$ ipython --no-banner

In [1]: import numpy as np

In [2]: import numpy.linalg as la

In [3]: np.set_printoptions(precision=1, suppress=True, linewidth=200)

In [4]: E = np.load("m.npy")

In [5]: E
Out[5]: 
array([[0.4, 0.4, 0.3],
       [0.4, 0.4, 0.3],
       [0.3, 0.3, 0.2]])

In [6]: # symmetric

In [7]: blk = np.stack([E, 5 * E, E[::-1]])

In [8]: blk.shape
Out[8]: (3, 3, 3)

In [9]: np.einsum("bij,cij->bc", blk, blk)
Out[9]: 
array([[ 1. ,  5. ,  0.9],
       [ 5. , 25. ,  4.7],
       [ 0.9,  4.7,  1. ]])

In [10]: la.det(blk)
Out[10]: array([0., 0., 0.])

In [11]: (blk @ E.T).shape
Out[11]: (3, 3, 3)

In [12]: w, V = la.eigvalsh(E)
---------------------------------------------------------------------------
ValueError                                Traceback (most recent call last)
Cell In[12], line 1
----> 1 w, V = la.eigvalsh(E)

ValueError: too many values to unpack (expected 2)

In [13]: w, V = la.eigh(E)

In [14]: np.round(la.svd(E, compute_uv=False), 1) + 0
Out[14]: array([1., 0., 0.])

In [15]: np.round(la.eigvalsh(E + -1 * np.eye(3)), 1) + 0
Out[15]: array([-1., -1.,  0.])

In [16]: np.unique(w.round(6) + 0, return_counts=True)[1]
Out[16]: array([2, 1])

In [17]: np.round(V.T @ V, 1) + 0
Out[17]: 
array([[1., 0., 0.],
       [0., 1., 0.],
       [0., 0., 1.]])

In [18]: print(np.abs(V[:, -1]).round(6).argmax())
0

In [19]: print(la.cond(E) > 100)
True

In [20]: left, s, vt = la.svd(E)

In [21]: s.round(1) + 0
Out[21]: array([1., 0., 0.])

In [22]: M2 = left[:, :1] @ np.diag(s[:1]) @ vt[:1]

In [23]: round(la.norm(E - M2, 2), 1), np.round(s[1], 1)
Out[23]: (np.float64(0.0), np.float64(0.0))

In [24]: la.matrix_rank(M2)
Out[24]: np.int64(1)

In [25]: print(np.round(np.abs(E - M2).max(), 1))
0.0

In [26]: A = np.load("mat.npy")

In [27]: A
Out[27]: 
array([[-0.8,  0.3, -0.3,  0.2],
       [-1.8,  4.5,  1. ,  0.4],
       [-0.1, -4.2, -2.3, -1.4],
       [ 0.1, -0.9, -0.5,  0.5]])

In [28]: rng = np.random.default_rng(93776)

In [29]: labels = rng.permutation(4)

In [30]: labels
Out[30]: array([0, 3, 2, 1])

In [31]: M2 = A[labels][:, labels]

In [32]: np.allclose(M2, A)
Out[32]: False

In [33]: np.diag(M2)
Out[33]: array([-0.8,  0.5, -2.3,  4.5])

In [34]: M2
Out[34]: 
array([[-0.8,  0.2, -0.3,  0.3],
       [ 0.1,  0.5, -0.5, -0.9],
       [-0.1, -1.4, -2.3, -4.2],
       [-1.8,  0.4,  1. ,  4.5]])

In [35]: np.round(la.det(2 * A), 1), round(float(la.det(A)), 1)
Out[35]: (np.float64(21.8), 1.4)

In [36]: np.round(np.einsum("ii->", A), 1)
Out[36]: np.float64(1.9)

In [37]: print(np.round(la.eigvals(A).sum().real, 1))
1.9

In [38]: np.kron(np.eye(2, dtype=int), A)
Out[38]: 
array([[-0.8,  0.3, -0.3,  0.2, -0. ,  0. , -0. ,  0. ],
       [-1.8,  4.5,  1. ,  0.4, -0. ,  0. ,  0. ,  0. ],
       [-0.1, -4.2, -2.3, -1.4, -0. , -0. , -0. , -0. ],
       [ 0.1, -0.9, -0.5,  0.5,  0. , -0. , -0. ,  0. ],
       [-0. ,  0. , -0. ,  0. , -0.8,  0.3, -0.3,  0.2],
       [-0. ,  0. ,  0. ,  0. , -1.8,  4.5,  1. ,  0.4],
       [-0. , -0. , -0. , -0. , -0.1, -4.2, -2.3, -1.4],
       [ 0. , -0. , -0. ,  0. ,  0.1, -0.9, -0.5,  0.5]])

In [39]: K = np.load("test13.npy")

In [40]: K
Out[40]: 
array([[2, 0],
       [0, 2]])

In [41]: np.einsum("ij,ji->", K, K)
Out[41]: np.int64(8)

In [42]: np.poly(K)
Out[42]: array([ 1., -4.,  4.])

In [43]: np.kron(np.eye(2, dtype=int), K)
Out[43]: 
array([[2, 0, 0, 0],
       [0, 2, 0, 0],
       [0, 0, 2, 0],
       [0, 0, 0, 2]])

In [44]: data = np.load("x.npy")

In [45]: data
Out[45]: 
array([[ 1, -1,  1],
       [ 1,  0,  0],
       [ 1,  1,  1]])

In [46]: x = np.array([3, -3, 2])

In [47]: a = np.maximum(data @ x, 0)

In [48]: np.tanh(data @ x)
Out[48]: array([1., 1., 1.])

In [49]: data.T @ a
Out[49]: array([13, -6, 10])

In [50]: np.allclose(data, data.T)
Out[50]: False

In [51]: round(float(la.det(data)), 1)
Out[51]: 2.0

In [52]: np.allclose(data @ data.T, data.T @ data)
Out[52]: False

In [53]: la.matrix_power(data, 3)
Out[53]: 
array([[ 3,  1,  3],
       [ 1,  0,  2],
       [ 5, -1,  5]])

In [54]: (data - data.T) / 2
Out[54]: 
array([[ 0. , -1. ,  0. ],
       [ 1. ,  0. , -0.5],
       [ 0. ,  0.5,  0. ]])

In [55]: M2 = la.inv(data)

In [56]: (np.abs(M2) > 1e-9).astype(int)
Out[56]: 
array([[0, 1, 0],
       [1, 0, 1],
       [1, 1, 1]])

In [57]: la.inv(M2)
Out[57]: 
array([[ 1., -1.,  1.],
       [ 1.,  0.,  0.],
       [ 1.,  1.,  1.]])

In [58]: np.allclose(M2, data.T)
Out[58]: False

In [59]: print(round(float(la.cond(data)), 1))
3.2

In [60]: np.round(la.slogdet(data)[0], 1)
Out[60]: np.float64(1.0)

In [61]: data @ M2
Out[61]: 
array([[1., 0., 0.],
       [0., 1., 0.],
       [0., 0., 1.]])

In [62]: arr = np.load("run9.npy")

In [63]: arr
Out[63]: 
array([[-1.,  1.,  0.],
       [ 0., -1.,  1.],
       [ 0.,  0., -1.]])

In [64]: # triangular, det is the product of the diagonal

In [65]: np.sort(la.eigvals(arr))
Out[65]: array([-1., -1., -1.])

In [66]: print([int(la.matrix_rank(la.matrix_power(arr, p))) for p in range(1, 4)])
[3, 3, 3]

In [67]: M2 = la.inv(arr)

In [68]: la.det(arr) * M2
Out[68]: 
array([[1., 1., 1.],
       [0., 1., 1.],
       [0., 0., 1.]])

In [69]: la.inv(M2)
Out[69]: 
array([[-1.,  1., -0.],
       [-0., -1.,  1.],
       [-0., -0., -1.]])

In [70]: np.allclose(M2, arr.T)
Out[70]: False

In [71]: print(round(float(la.det(arr) * la.det(M2)), 1))
1.0

In [72]: w, V = la.eig(arr)

In [73]: np.sort(la.eigvals(la.inv(arr)))
Out[73]: array([-1., -1., -1.])

In [74]: np.sort(la.eigvals(arr.T))
Out[74]: array([-1., -1., -1.])

In [75]: np.prod(w)
Out[75]: np.float64(-1.0)
